% python3 -q
>>> import numpy as np
>>> import numpy.linalg as la
>>> np.set_printoptions(precision=3, suppress=True, linewidth=140)
>>> rnd = lambda a: np.round(a, 3) + 0
>>> mat = np.array([[4.0, 3.0, 0.0, 0.0],
...     [3.0, 4.0, 0.0, 0.0],
...     [0.0, 0.0, 4.0, 3.0],
...     [0.0, 0.0, 3.0, 4.0]])
>>> print(mat)
[[4. 3. 0. 0.]
 [3. 4. 0. 0.]
 [0. 0. 4. 3.]
 [0. 0. 3. 4.]]
>>> rng = np.random.default_rng(891339)
>>> labels = rng.permutation(4)
>>> M2 = mat[:, labels] * rng.choice([-1, 1], 4)
>>> print(M2)
[[ 0. -4. -0. -3.]
 [ 0. -3. -0. -4.]
 [ 4. -0. -3. -0.]
 [ 3. -0. -4. -0.]]
>>> U, _, Vt = la.svd(mat.T @ M2)
>>> print(labels)
[2 0 3 1]
>>> print(rnd(U @ Vt))
[[ 0. -1.  0.  0.]
 [ 0.  0.  0. -1.]
 [ 1.  0.  0.  0.]
 [ 0.  0. -1.  0.]]
>>> print(rnd(la.norm(M2[3], 1)), rnd(la.norm(M2[3], np.inf)))
7.0 4.0
>>> print(rnd(la.norm(M2[3] - M2[0])))
7.071
>>> print(M2[3] @ M2[0])
0.0
>>> print(rnd(la.norm(M2, 1)), rnd(la.norm(M2, np.inf)))
7.0 7.0
>>> print(rnd(la.norm(M2, "nuc")))
16.0
>>> print(rnd(la.norm(M2) ** 2 / la.norm(M2, 2) ** 2))
2.041
>>> print(rnd(la.norm(M2, axis=0)))
[5. 5. 5. 5.]
>>> A = np.loadtxt("layer8.csv", delimiter=",")
>>> print(rnd(A))
[[0.25  0.25  0.25  0.25 ]
 [0.143 0.143 0.357 0.357]
 [0.308 0.154 0.385 0.154]
 [0.091 0.364 0.091 0.455]]
>>> vals, evecs = la.eig(A)
>>> print(rnd(A @ evecs[:, 0] - vals[0] * evecs[:, 0]))
[0. 0. 0. 0.]
>>> print(rnd(np.sort(la.eigvals(A @ A))))
[0.    0.009 0.097 1.   ]
>>> print(rnd(np.sort(la.eigvals(la.inv(A)))))
[-10.809   1.      3.21   76.933]
>>> print(rnd(vals))
[ 1.     0.312  0.013 -0.093]
>>> U, sig, Vt = la.svd(A)
>>> print(np.argmax(sig[:-1] / (sig[1:] + 1e-6)) + 1)
3
>>> M2 = U[:, :3] @ np.diag(sig[:3]) @ Vt[:3]
>>> print(la.matrix_rank(M2))
3
>>> print(rnd(la.norm(A - M2, 2)), rnd(sig[3]))
0.006 0.006
>>> print(la.matrix_rank(A, rtol=0.05))
3
>>> m1 = np.array([[4, 0, -6, 2], [2, -2, -8, 0], [4, 0, -6, 2]])
>>> # row 2 repeats row 0
>>> M2 = m1[0, 0] * m1[1:] - np.outer(m1[1:, 0], m1[0])
>>> print(M2)
[[  0  -8 -20  -4]
 [  0   0   0   0]]
>>> print(la.matrix_rank(M2), la.matrix_rank(m1))
1 2
>>> print(m1[:, 0] / m1[0, 0])
[1.  0.5 1. ]
>>> U, sig, Vt = la.svd(m1)
>>> evecs = Vt[:(sig > 1e-8).sum()]
>>> x = m1[0] + -1 * m1[1] + rng.integers(2) * np.eye(4)[3]
>>> print(x)
[2. 2. 2. 3.]
>>> print(rnd(la.norm(x - evecs.T @ evecs @ x)))
0.824
>>> print(la.matrix_rank(np.vstack([m1, x])))
3
>>> print(np.allclose(evecs.T @ evecs @ x, x))
False
>>> r = la.matrix_rank(m1)
>>> print(r)
2
>>> N = la.svd(m1)[2][r:].T
>>> print(rnd(m1 @ N))
[[0. 0.]
 [0. 0.]
 [0. 0.]]
>>> print(N.shape)
(4, 2)
>>> print([int(la.matrix_rank(np.delete(m1, i, axis=0))) for i in range(3)])
[2, 1, 2]
>>> E = np.load("w.npy")
>>> print(E)
[[0 1 1 1]
 [1 0 0 1]
 [1 0 0 1]
 [1 1 1 0]]
>>> # looks like rank 3
>>> vals, evecs = la.eigh(E)
>>> x = np.array([2, 2, 3, 1])
>>> print(rnd(x @ E @ x / (x @ x)), rnd(vals[0]), rnd(vals[-1]))
1.889 -1.562 2.562
>>> print(rnd(evecs * np.abs(vals) @ evecs.T))
[[1.591 0.243 0.243 0.591]
 [0.243 0.97  0.97  0.243]
 [0.243 0.97  0.97  0.243]
 [0.591 0.243 0.243 1.591]]
>>> print(np.abs(E).sum(axis=1).max(), rnd(np.abs(vals).max()))
3 2.562
>>> print((np.sign(evecs[:, -1].round(6)) == np.sign(evecs[0, -1].round(6))).astype(int))
[1 1 1 1]
>>> U, sig, Vt = la.svd(E)
>>> print(np.argmax(sig[:-1] / (sig[1:] + 1e-6)) + 1)
3
>>> M2 = U[:, :3] @ np.diag(sig[:3]) @ Vt[:3]
>>> print(la.matrix_rank(E, rtol=0.05))
3
>>> print(rnd(M2))
[[0. 1. 1. 1.]
 [1. 0. 0. 1.]
 [1. 0. 0. 1.]
 [1. 1. 1. 0.]]
>>> print(rnd(la.norm(E - M2, 2)), rnd(sig[3]))
0.0 0.0
>>> print(la.matrix_rank(M2))
3
>>> print(rnd(la.norm(E - M2) / la.norm(E)))
0.0
>>> M = np.diag(np.array([0, -1, -1, 2]))
>>> print(M)
[[ 0  0  0  0]
 [ 0 -1  0  0]
 [ 0  0 -1  0]
 [ 0  0  0  2]]
>>> # triangular: eigenvalues sit on the diagonal
>>> proj = np.triu(np.array([[-5, -1, 0, 2], [1, -3, -6, -9], [6, -2, 6, -6], [4, -2, 1, 1]]), 1) + np.eye(4)
>>> M2 = proj @ M @ la.inv(proj)
>>> print(np.trace(M2), np.trace(M))
0.0 0
>>> print(proj @ M - M @ proj)
[[  0.   1.   0.   4.]
 [  0.   0.   0. -27.]
 [  0.   0.   0. -18.]
 [  0.   0.   0.   0.]]
>>> U, sig, Vt = la.svd(m1)
>>> print(rnd(sig))
[13.179  3.212  0.   ]
>>> print(np.argmax(sig[:-1] / (sig[1:] + 1e-6)) + 1)
2
>>> M2 = U[:, :2] @ np.diag(sig[:2]) @ Vt[:2]
>>> print(la.matrix_rank(m1, rtol=0.05))
2
>>> print(rnd(la.norm(m1 - M2, 2)), rnd(sig[2]))
0.0 0.0
>>> print(rnd(la.norm(m1 - M2) / la.norm(m1)))
0.0
>>> U, sig, Vt = la.svd(M)
>>> print(np.argmax(sig[:-1] / (sig[1:] + 1e-6)) + 1)
3
>>> M2 = U[:, :3] @ np.diag(sig[:3]) @ Vt[:3]
>>> print(rnd(la.norm(M - M2, 2)), sig[3])
0.0 0.0
>>> r = la.matrix_rank(M)
>>> print(r)
3
>>> N = la.svd(M)[2][r:].T
>>> print(N.shape)
(4, 1)
>>> print([int(la.matrix_rank(M[:, :j + 1])) for j in range(4)])
[0, 1, 2, 3]
>>> print(M @ N)
[[0.]
 [0.]
 [0.]
 [0.]]
>>> print([int(la.matrix_rank(M[:i])) for i in range(1, len(M) + 1)])
[0, 1, 2, 3]
>>> print([int(la.matrix_rank(np.delete(M, i, axis=0))) for i in range(4)])
[3, 2, 2, 2]
>>> W0 = np.loadtxt("case17.csv", delimiter=",")
>>> print(W0)
[[ 1.  0. -1.]
 [ 0. -2.  1.]
 [ 1. -4.  1.]]
>>> # rows and columns are dependent
>>> proj = np.triu(np.array([[-3, 0, -4], [3, 5, 1], [1, -1, 0]]), 1) + np.eye(3)
>>> M2 = proj @ W0 @ la.inv(proj)
>>> print(la.matrix_rank(M2))
2
>>> print(proj @ W0 - W0 @ proj)
[[-4. 16.  0.]
 [ 1. -4.  3.]
 [ 0.  0.  8.]]
>>> print(M2)
[[ -3.  16. -33.]
 [  1.  -6.  12.]
 [  1.  -4.   9.]]
>>> print(rnd(la.norm(W0, axis=1)))
[1.414 2.236 4.243]
>>> print(rnd(la.norm(W0, "nuc")))
6.301
>>> print(rnd(la.norm(W0[2], 1)), rnd(la.norm(W0[2], np.inf)))
6.0 4.0
>>> feats = np.load("arr.npy")
>>> print(rnd(feats))
[[-0.041 -0.999 -0.008]
 [ 0.664 -0.021 -0.748]
 [ 0.747 -0.037  0.664]]
>>> print(np.allclose(feats, feats.T))
False
>>> print(rnd(np.abs(la.eigvals(feats)).max()))
1.0
>>> print(rnd(np.trace(feats)))
0.601
>>> print(rnd(la.det(feats)))
1.0
>>> print(rnd(np.sort(np.abs(la.eigvals(feats)))))
[1. 1. 1.]
>>> print(rnd((feats - feats.T) / 2))
[[ 0.    -0.831 -0.378]
 [ 0.831  0.    -0.356]
 [ 0.378  0.356  0.   ]]
>>> print(np.allclose(feats @ feats.T, feats.T @ feats))
True
>>> print(rnd(la.norm(feats, 1)), rnd(la.norm(feats, np.inf)))
1.452 1.447
>>> print(rnd(feats[1] @ feats[2]))
0.0
>>> print(rnd(la.norm(feats[1], 1)), rnd(la.norm(feats[1], np.inf)))
1.433 0.748
>>> print(rnd(la.norm(feats, 2)))
1.0
>>> print(rnd(la.norm(feats[1] - feats[2])))
1.414
>>> print(rnd(la.norm(feats, "nuc")))
3.0
>>> X = np.loadtxt("x.csv", delimiter=",")
>>> print(X)
[[ 1.946 -2.912 -1.104]
 [ 1.974 -2.909 -1.101]
 [ 1.972 -3.168 -1.068]
 [ 2.031 -3.2   -0.994]
 [ 1.722 -3.061 -1.164]
 [ 1.977 -2.976 -0.995]
 [ 2.031 -2.977 -0.876]
 [ 2.041 -3.091 -0.974]
 [ 1.91  -3.037 -1.055]
 [-4.032  2.972  1.961]
 [-3.968  3.094  1.919]
 [-3.916  3.137  1.999]
 [-3.863  2.981  2.061]
 [-3.947  2.998  1.945]
 [-3.965  2.961  2.054]
 [-3.976  3.051  2.042]
 [-3.843  3.104  2.085]
 [-4.163  3.047  2.062]
 [-2.156  2.985  3.92 ]
 [-2.128  3.052  4.092]
 [-2.005  3.041  3.894]
 [-1.928  3.062  4.019]
 [-1.942  2.844  4.02 ]
 [-2.128  3.009  4.143]
 [-1.953  3.026  3.978]
 [-1.884  3.051  3.812]
 [-2.059  3.077  3.903]]
>>> C2 = np.cov(X, rowvar=False)
>>> print(rnd(np.corrcoef(X[:, 2], X[:, 1])[0, 1]))
0.919
>>> print(rnd(X.std(axis=0)))
[2.465 2.86  2.064]
>>> print(np.argwhere(np.triu(np.abs(np.corrcoef(X.T)) > 0.8, 1)))
[[0 1]
 [1 2]]
>>> proj = X @ la.solve(X.T @ X, X.T)
>>> print(np.allclose(proj @ proj, proj))
True
>>> print(rnd(la.eigvalsh(proj)))
[0. 0. 0. 0. 0. 0. 0. 0. 0. 0. 0. 0. 0. 0. 0. 0. 0. 0. 0. 0. 0. 0. 0. 0. 1. 1. 1.]
>>> W = np.array([[0, 0], [3, -2], [1, -1]])
>>> beta = np.array([6, 2])
>>> hid = np.maximum(X @ W + beta, 0)
>>> print(rnd((hid > 0).mean(axis=0)))
[0.667 0.333]
>>> C = np.array([[2, 0], [1, 0]])
>>> print(W @ C)
[[0 0]
 [4 0]
 [1 0]]
>>> M2 = np.c_[X[:, :1] @ np.array([[-4]]), np.array([2, 2, 0, 1, 2, 2, 0, 1, 0, 2, 2, 2, 2, 2, 0, 2, 0, 2, 0, 1, 2, 2, 1, 0, 0, 2, 0])]
>>> print(M2)
[[-7.784  2.   ]
 [-7.896  2.   ]
 [-7.888  0.   ]
 [-8.124  1.   ]
 [-6.888  2.   ]
 [-7.908  2.   ]
 [-8.124  0.   ]
 [-8.164  1.   ]
 [-7.64   0.   ]
 [16.128  2.   ]
 [15.872  2.   ]
 [15.664  2.   ]
 [15.452  2.   ]
 [15.788  2.   ]
 [15.86   0.   ]
 [15.904  2.   ]
 [15.372  0.   ]
 [16.652  2.   ]
 [ 8.624  0.   ]
 [ 8.512  1.   ]
 [ 8.02   2.   ]
 [ 7.712  2.   ]
 [ 7.768  1.   ]
 [ 8.512  0.   ]
 [ 7.812  0.   ]
 [ 7.536  2.   ]
 [ 8.236  0.   ]]
>>> print(rnd(la.norm(M2 - X @ la.lstsq(X, M2)[0], axis=0)))
[0.    4.751]
>>> print(rnd(la.norm(la.qr(X)[0].T @ M2, axis=0) ** 2 / ((M2 ** 2).sum(axis=0) + 1e-12)))
[1.    0.624]
